>>> import numpy as np
>>> np.set_printoptions(suppress=True, linewidth=140)
>>> tidy = lambda a: np.round(a, 2) + 0
>>> O, _ = np.linalg.qr(np.array([[0.0, 0.8, -0.3, 1.3, -0.1, -1.7],
...     [-0.4, -0.1, 1.6, -0.5, 0.2, 0.4],
...     [-0.6, -0.6, 0.4, 0.7, -1.6, -1.7],
...     [0.6, -1.0, -1.9, -0.4, 0.7, 1.1],
...     [0.3, -0.8, -0.5, -0.8, 0.1, -1.3],
...     [1.9, 0.3, 0.7, -1.2, 1.1, 0.7]]))
>>> evecs, _ = np.linalg.qr(np.array([[-3.0, 1.2, 2.0, -0.1, -0.9, -1.1, 0.4],
...     [0.5, -0.3, 0.1, -1.9, 0.7, 0.9, -0.1],
...     [0.3, 1.6, 1.1, -0.9, -0.2, -1.2, 2.0],
...     [-0.8, -0.9, -0.1, -0.8, 0.1, 0.7, 1.9],
...     [0.8, 1.2, 0.9, 1.4, 0.7, -0.5, -1.1],
...     [0.7, 0.6, -1.4, 0.5, -0.9, -2.4, 0.7],
...     [-0.2, 1.2, -0.3, 0.3, -1.0, -0.3, -1.0]]))
>>> sig = 3 * 0.5 ** np.arange(6)
>>> arr = O[:, :6] * sig @ evecs[:6]
>>> tidy(arr)
array([[-0.12,  0.17,  0.04,  0.38,  0.44, -0.06, -0.51],
       [-0.5 , -0.06,  0.03,  0.26, -0.41, -0.02,  0.31],
       [-0.78, -0.05, -0.07, -0.34, -0.6 , -0.13,  0.18],
       [ 0.94, -0.09, -0.29, -0.77, -0.3 ,  0.13, -0.02],
       [ 0.47, -0.22, -0.18, -0.5 , -0.31,  0.17,  0.22],
       [ 2.31, -0.95,  0.29,  0.26,  0.4 ,  0.56, -0.59]])
>>> out = np.array([[-2, -3], [-2, 3], [1, 1], [-4, 0], [-1, 5], [4, -2], [-3, -4]])
>>> print(tidy(out.T @ arr.T))
[[-0.73 -0.48  2.48  1.96  1.66  0.13]
 [ 5.29 -1.94 -1.33 -5.06 -5.03 -6.24]]
>>> tidy(np.einsum("ij,ij->i", arr, arr))
array([0.64, 0.59, 1.13, 1.69, 0.73, 7.23])
>>> r0 = np.array([8, -1])
>>> tidy(np.cross(arr[0, :3], arr[3, :3]))
array([-0.05,  0.01, -0.15])
>>> print(tidy(np.polyval(r0, arr[0])))
[-1.99  0.35 -0.65  2.    2.53 -1.52 -5.05]
>>> tidy(np.correlate(arr[0], arr[3], "full"))
array([ 0.  , -0.02,  0.06,  0.04, -0.07, -0.13, -0.56, -0.34,  0.08,  0.72,  0.57, -0.02, -0.48])
>>> left, sig, Vh = np.linalg.svd(arr, full_matrices=False)
>>> tidy(np.cumsum(sig ** 2) / np.sum(sig ** 2))
array([0.75, 0.94, 0.98, 1.  , 1.  , 1.  ])
>>> tidy(left.T @ arr @ Vh.T)
array([[3.  , 0.  , 0.  , 0.  , 0.  , 0.  ],
       [0.  , 1.5 , 0.  , 0.  , 0.  , 0.  ],
       [0.  , 0.  , 0.75, 0.  , 0.  , 0.  ],
       [0.  , 0.  , 0.  , 0.38, 0.  , 0.  ],
       [0.  , 0.  , 0.  , 0.  , 0.19, 0.  ],
       [0.  , 0.  , 0.  , 0.  , 0.  , 0.09]])
>>> tidy(Vh @ Vh.T)
array([[1., 0., 0., 0., 0., 0.],
       [0., 1., 0., 0., 0., 0.],
       [0., 0., 1., 0., 0., 0.],
       [0., 0., 0., 1., 0., 0.],
       [0., 0., 0., 0., 1., 0.],
       [0., 0., 0., 0., 0., 1.]])
>>> np.abs(left[:, 0]).round(6).argmax()
np.int64(5)
>>> print(tidy(np.sqrt((sig ** 2).sum())), tidy(np.linalg.norm(arr)))
3.46 3.46
>>> (sig > 1e-8).sum()
np.int64(6)
>>> rng = np.random.default_rng(21383)
>>> out = arr + rng.integers(-2, 3, (6, 1)) @ rng.integers(-2, 3, (1, 7))
>>> tidy(out)
array([[-0.12, -3.83, -3.96, -3.62,  2.44, -4.06, -2.51],
       [-0.5 ,  1.94,  2.03,  2.26, -1.41,  1.98,  1.31],
       [-0.78, -2.05, -2.07, -2.34,  0.4 , -2.13, -0.82],
       [ 0.94, -4.09, -4.29, -4.77,  1.7 , -3.87, -2.02],
       [ 0.47, -4.22, -4.18, -4.5 ,  1.69, -3.83, -1.78],
       [ 2.31, -0.95,  0.29,  0.26,  0.4 ,  0.56, -0.59]])
>>> tidy(out - arr)
array([[ 0., -4., -4., -4.,  2., -4., -2.],
       [ 0.,  2.,  2.,  2., -1.,  2.,  1.],
       [ 0., -2., -2., -2.,  1., -2., -1.],
       [ 0., -4., -4., -4.,  2., -4., -2.],
       [ 0., -4., -4., -4.,  2., -4., -2.],
       [ 0.,  0.,  0.,  0.,  0.,  0.,  0.]])
>>> print(np.linalg.matrix_rank(out - arr, tol=1e-8))
1
>>> np.abs(out - arr).sum(axis=1)
array([20., 10., 10., 20., 20.,  0.])
>>> r0, v = out[2], out[3]
>>> tidy(r0 @ r0)
np.float64(19.93)
>>> p = (r0 @ v) / (r0 @ r0) * r0
>>> print((v - p) @ r0)
0.0
>>> tidy(v - p)
array([ 2.43, -0.15, -0.31, -0.28,  0.92,  0.21, -0.44])
>>> tidy(p)
array([-1.49, -3.94, -3.98, -4.49,  0.78, -4.09, -1.58])
>>> M = np.array([[-2, -3, 1, 2],
...     [-1, -3, 0, 2],
...     [-2, 0, -3, -1],
...     [-1, -1, 2, -3],
...     [-3, 1, 2, 1]])
>>> M[:, 1] = -1 * M[:, 2]
>>> M
array([[-2, -1,  1,  2],
       [-1,  0,  0,  2],
       [-2,  3, -3, -1],
       [-1, -2,  2, -3],
       [-3, -2,  2,  1]])
>>> np.linalg.norm(arr, axis=1).argmax()
np.int64(5)
>>> z = rng.integers(0, 2, 6)
>>> W0 = np.triu((z[:, None] == z) & (rng.random((6, 6)) < 0.8), 1).astype(int)
>>> W0 += W0.T
>>> W0
array([[0, 0, 1, 1, 1, 1],
       [0, 0, 0, 0, 0, 0],
       [1, 0, 0, 0, 1, 1],
       [1, 0, 0, 0, 1, 1],
       [1, 0, 1, 1, 0, 1],
       [1, 0, 1, 1, 1, 0]])
>>> rk = np.linalg.matrix_rank(W0)
>>> rk
np.int64(4)
>>> ns = np.linalg.svd(W0)[2][rk:].T
>>> [int(np.linalg.matrix_rank(np.delete(W0, i, axis=0))) for i in range(6)]
[3, 4, 4, 4, 3, 3]
>>> tidy(W0 @ ns)
array([[0., 0.],
       [0., 0.],
       [0., 0.],
       [0., 0.],
       [0., 0.],
       [0., 0.]])
>>> tidy(ns @ ns.T)
array([[ 0. ,  0. ,  0. ,  0. ,  0. ,  0. ],
       [ 0. ,  1. ,  0. ,  0. ,  0. ,  0. ],
       [ 0. ,  0. ,  0.5, -0.5,  0. ,  0. ],
       [ 0. ,  0. , -0.5,  0.5,  0. ,  0. ],
       [ 0. ,  0. ,  0. ,  0. ,  0. ,  0. ],
       [ 0. ,  0. ,  0. ,  0. ,  0. ,  0. ]])
>>> print([int(np.linalg.matrix_rank(W0[:i])) for i in range(1, len(W0) + 1)])
[1, 1, 2, 2, 3, 4]
>>> [round(float(np.linalg.det(W0[:i, :i])), 2) + 0 for i in range(1, 7)]
[0.0, 0.0, 0.0, 0.0, 0.0, 0.0]
>>> np.all(np.linalg.eigvalsh(W0) > 0)
np.False_
>>> E = np.load("case19.npy")
>>> print(E)
[[-1  0  1  2  3  4  5  6  7]
 [ 8  9 10 11 12 13 14 15 16]
 [17 18 19 20 21 22 23 24 25]]
>>> np.linalg.matrix_rank(E, rtol=0.1)
np.int64(1)
>>> print(np.linalg.cond(E) > 100)
True
>>> out = E / np.linalg.norm(E, axis=1, keepdims=True)
>>> C2 = out @ out.T
>>> tidy(np.degrees(np.arccos(np.clip(C2[1, 0], -1, 1))))
np.float64(28.57)
>>> np.argwhere(np.triu(np.abs(C2) > 0.95, 1))
array([[1, 2]])
>>> (np.abs(C2) > 0.9).astype(int)
array([[1, 0, 0],
       [0, 1, 1],
       [0, 1, 1]])
>>> tidy(C2[1])
array([0.88, 1.  , 1.  ])
>>> tidy(np.linalg.norm(out, axis=1))
array([1., 1., 1.])
